$ python -q
>>> import numpy as np
>>> from numpy import linalg as LA
>>> np.set_printoptions(suppress=True, linewidth=140)
>>> tidy = lambda a: np.round(a, 2) + 0
>>> E = np.load("x.npy")
>>> E
array([[ 3,  0, -6,  0,  3,  1],
       [ 2,  2,  0,  2,  0,  2],
       [ 2,  0, -2,  3,  1,  1],
       [ 1,  0,  0,  3,  0,  2],
       [ 3,  3,  0,  2,  0,  2],
       [ 1,  0, -4,  1,  2,  3],
       [ 1,  1, -2,  0,  1,  2],
       [ 1,  0, -2,  3,  1,  2],
       [ 1,  1,  0,  0,  0,  2],
       [ 3,  2, -6,  3,  3,  2],
       [ 2,  0,  0,  2,  0,  3],
       [ 2,  0, -4,  1,  2,  0],
       [ 3,  2, -6,  2,  3,  1],
       [ 1,  2, -6,  3,  3,  0],
       [ 0,  0, -6,  2,  3,  3],
       [ 0,  0,  0,  3,  0,  1]])
>>> Xs = E - E.mean(axis=0)
>>> V = LA.svd(Xs)[2][:5]
>>> B = Xs - Xs @ V.T @ V
>>> tidy(np.diag(V.T @ V))
array([1. , 1. , 0.8, 1. , 0.2, 1. ])
>>> tidy(np.cov(Xs @ V.T, rowvar=False))
array([[8.72, 0.  , 0.  , 0.  , 0.  ],
       [0.  , 1.6 , 0.  , 0.  , 0.  ],
       [0.  , 0.  , 1.36, 0.  , 0.  ],
       [0.  , 0.  , 0.  , 0.77, 0.  ],
       [0.  , 0.  , 0.  , 0.  , 0.5 ]])
>>> A = np.loadtxt("m.csv", delimiter=",")
>>> A
array([[0., 1., 0., 1., 6., 2., 4., 4., 0., 2., 9., 8., 7., 0., 0., 9.],
       [0., 0., 4., 1., 0., 2., 4., 9., 7., 9., 6., 9., 0., 0., 9., 7.],
       [0., 0., 0., 9., 5., 1., 3., 6., 8., 3., 3., 0., 5., 1., 1., 3.],
       [0., 0., 0., 0., 2., 6., 4., 9., 6., 7., 6., 0., 8., 0., 3., 8.],
       [0., 0., 0., 0., 0., 0., 1., 8., 9., 4., 0., 6., 4., 9., 4., 5.],
       [0., 0., 0., 0., 0., 0., 2., 3., 7., 7., 7., 8., 9., 6., 7., 6.],
       [0., 0., 0., 0., 0., 0., 0., 6., 6., 1., 5., 8., 8., 8., 5., 1.],
       [0., 0., 0., 0., 0., 0., 0., 0., 1., 3., 1., 2., 3., 1., 2., 5.],
       [0., 0., 0., 0., 0., 0., 0., 0., 0., 6., 2., 0., 9., 6., 1., 0.],
       [0., 0., 0., 0., 0., 0., 0., 0., 0., 0., 7., 4., 8., 2., 2., 0.],
       [0., 0., 0., 0., 0., 0., 0., 0., 0., 0., 0., 2., 0., 7., 0., 7.],
       [0., 0., 0., 0., 0., 0., 0., 0., 0., 0., 0., 0., 9., 5., 2., 2.],
       [0., 0., 0., 0., 0., 0., 0., 0., 0., 0., 0., 0., 0., 0., 2., 3.],
       [0., 0., 0., 0., 0., 0., 0., 0., 0., 0., 0., 0., 0., 0., 0., 6.],
       [0., 0., 0., 0., 0., 0., 0., 0., 0., 0., 0., 0., 0., 0., 0., 8.],
       [0., 0., 0., 0., 0., 0., 0., 0., 0., 0., 0., 0., 0., 0., 0., 0.]])
>>> t = np.radians(30)
>>> R = np.eye(16)
>>> R[6, 6] = R[12, 12] = np.cos(t)
>>> R[6, 12], R[12, 6] = -np.sin(t), np.sin(t)
>>> B = A @ R.T
>>> tidy(np.abs(B - A).max(axis=0))
array([0.  , 0.  , 0.  , 0.  , 0.  , 0.  , 4.77, 0.  , 0.  , 0.  , 0.  , 0.  , 2.  , 0.  , 0.  , 0.  ])
>>> np.allclose(LA.norm(A, axis=1), LA.norm(B, axis=1))
True
>>> r = LA.matrix_rank(A)
>>> r
np.int64(14)
>>> N = LA.svd(A)[2][r:].T
>>> [int(LA.matrix_rank(A[:i])) for i in range(1, len(A) + 1)]
[1, 2, 3, 4, 5, 6, 7, 8, 9, 10, 11, 12, 13, 14, 14, 14]
>>> print([int(LA.matrix_rank(A[:, :j + 1])) for j in range(16)])
[0, 1, 2, 3, 4, 4, 5, 6, 7, 8, 9, 10, 11, 12, 13, 14]
>>> Z = E[[11, 2]].astype(float)
>>> for _ in range(7):
...     labels = LA.norm(E[:, None] - Z, axis=-1).argmin(axis=1)
...     Z = np.array([E[labels == j].mean(axis=0) for j in range(2)])
... 
>>> print(labels)
[0 1 1 1 1 0 1 1 1 0 1 0 0 0 0 1]
>>> tidy(Z[1] - Z[0])
array([-0.41, -0.08,  4.76,  0.29, -2.38,  0.46])
>>> print(np.abs(Z[1] - Z[0]).argmax())
2
>>> np.bincount(labels)
array([7, 9])
>>> tidy(Z)
array([[ 1.86,  0.86, -5.43,  1.71,  2.71,  1.43],
       [ 1.44,  0.78, -0.67,  2.  ,  0.33,  1.89]])
>>> B = np.array([[1, 0], [1, 0], [0, 2], [2, 0], [0, 0], [0, 0]])
>>> LA.matrix_rank(np.vstack([Z, B.T]))
np.int64(4)
>>> tidy(np.einsum("ij->j", Z))
array([ 3.3 ,  1.63, -6.1 ,  3.71,  3.05,  3.32])
>>> np.vstack([Z, B.T]).shape
(4, 6)
>>> tidy(np.einsum("ik,kj->ij", Z, B))
array([[  6.14, -10.86],
       [  6.22,  -1.33]])
>>> tidy(Z @ B)
array([[  6.14, -10.86],
       [  6.22,  -1.33]])
>>> print(tidy(B.T @ Z.T))
[[  6.14   6.22]
 [-10.86  -1.33]]
>>> u = np.array([3, -2, 7, 3, 8, 7, 7, 7, 9, 1, 6, 7, 3, -3, 9])
>>> feats = -2 * np.eye(15) + np.outer(u, u)
>>> feats
array([[  7.,  -6.,  21.,   9.,  24.,  21.,  21.,  21.,  27.,   3.,  18.,  21.,   9.,  -9.,  27.],
       [ -6.,   2., -14.,  -6., -16., -14., -14., -14., -18.,  -2., -12., -14.,  -6.,   6., -18.],
       [ 21., -14.,  47.,  21.,  56.,  49.,  49.,  49.,  63.,   7.,  42.,  49.,  21., -21.,  63.],
       [  9.,  -6.,  21.,   7.,  24.,  21.,  21.,  21.,  27.,   3.,  18.,  21.,   9.,  -9.,  27.],
       [ 24., -16.,  56.,  24.,  62.,  56.,  56.,  56.,  72.,   8.,  48.,  56.,  24., -24.,  72.],
       [ 21., -14.,  49.,  21.,  56.,  47.,  49.,  49.,  63.,   7.,  42.,  49.,  21., -21.,  63.],
       [ 21., -14.,  49.,  21.,  56.,  49.,  47.,  49.,  63.,   7.,  42.,  49.,  21., -21.,  63.],
       [ 21., -14.,  49.,  21.,  56.,  49.,  49.,  47.,  63.,   7.,  42.,  49.,  21., -21.,  63.],
       [ 27., -18.,  63.,  27.,  72.,  63.,  63.,  63.,  79.,   9.,  54.,  63.,  27., -27.,  81.],
       [  3.,  -2.,   7.,   3.,   8.,   7.,   7.,   7.,   9.,  -1.,   6.,   7.,   3.,  -3.,   9.],
       [ 18., -12.,  42.,  18.,  48.,  42.,  42.,  42.,  54.,   6.,  34.,  42.,  18., -18.,  54.],
       [ 21., -14.,  49.,  21.,  56.,  49.,  49.,  49.,  63.,   7.,  42.,  47.,  21., -21.,  63.],
       [  9.,  -6.,  21.,   9.,  24.,  21.,  21.,  21.,  27.,   3.,  18.,  21.,   7.,  -9.,  27.],
       [ -9.,   6., -21.,  -9., -24., -21., -21., -21., -27.,  -3., -18., -21.,  -9.,   7., -27.],
       [ 27., -18.,  63.,  27.,  72.,  63.,  63.,  63.,  81.,   9.,  54.,  63.,  27., -27.,  79.]])
>>> q, R = LA.qr(feats)
>>> abs(R[0, 0]), tidy(LA.norm(feats[:, 0]))
(np.float64(70.0), np.float64(70.0))
>>> left, sv, VT = LA.svd(feats)
>>> print(np.argmax(sv[:-1] / (sv[1:] + 1e-6)) + 1)
1
>>> tidy(sv)
array([546.,   2.,   2.,   2.,   2.,   2.,   2.,   2.,   2.,   2.,   2.,   2.,   2.,   2.,   2.])
>>> B = left[:, :1] @ np.diag(sv[:1]) @ VT[:1]
>>> tidy(np.abs(feats - B).max())
np.float64(2.0)
>>> LA.matrix_rank(B)
np.int64(1)
>>> tidy(LA.norm(feats - B) / LA.norm(feats))
np.float64(0.01)
>>> tidy(LA.norm(feats - B, 2)), tidy(sv[1])
(np.float64(2.0), np.float64(2.0))
>>> B = np.array([[0, 8], [0, 3]])
>>> Z = np.array([[1, -1, 2], [-2, -1, -1], [0, 2, 2]])
>>> F = np.block([[B, np.zeros((2, 3))], [np.zeros((3, 2)), Z]])
>>> print(F)
[[ 0.  8.  0.  0.  0.]
 [ 0.  3.  0.  0.  0.]
 [ 0.  0.  1. -1.  2.]
 [ 0.  0. -2. -1. -1.]
 [ 0.  0.  0.  2.  2.]]
>>> r = LA.matrix_rank(F)
>>> print(r)
4
>>> N = LA.svd(F)[2][r:].T
>>> [int(LA.matrix_rank(np.delete(F, i, axis=0))) for i in range(5)]
[4, 4, 3, 3, 3]
>>> N[:, 0] / N[np.abs(N[:, 0]).round(6).argmax(), 0]
array([ 1., -0., -0., -0., -0.])
>>> np.allclose(F @ N, 0)
True
>>> F @ N
array([[0.],
       [0.],
       [0.],
       [0.],
       [0.]])
>>> LA.matrix_rank(F.T @ F), LA.matrix_rank(F @ F.T)
(np.int64(4), np.int64(4))
>>> tidy(np.sort(LA.eigvals(F).real))
array([-1.89,  0.  ,  1.94,  1.94,  3.  ])
>>> F @ F
array([[ 0., 24.,  0.,  0.,  0.],
       [ 0.,  9.,  0.,  0.,  0.],
       [ 0.,  0.,  3.,  4.,  7.],
       [ 0.,  0.,  0.,  1., -5.],
       [ 0.,  0., -4.,  2.,  2.]])
>>> try:
...     LA.inv(F)
... except LA.LinAlgError as e:
...     print(e)
... 
Singular matrix
>>> tidy(np.trace(LA.pinv(F) @ F))
np.float64(4.0)
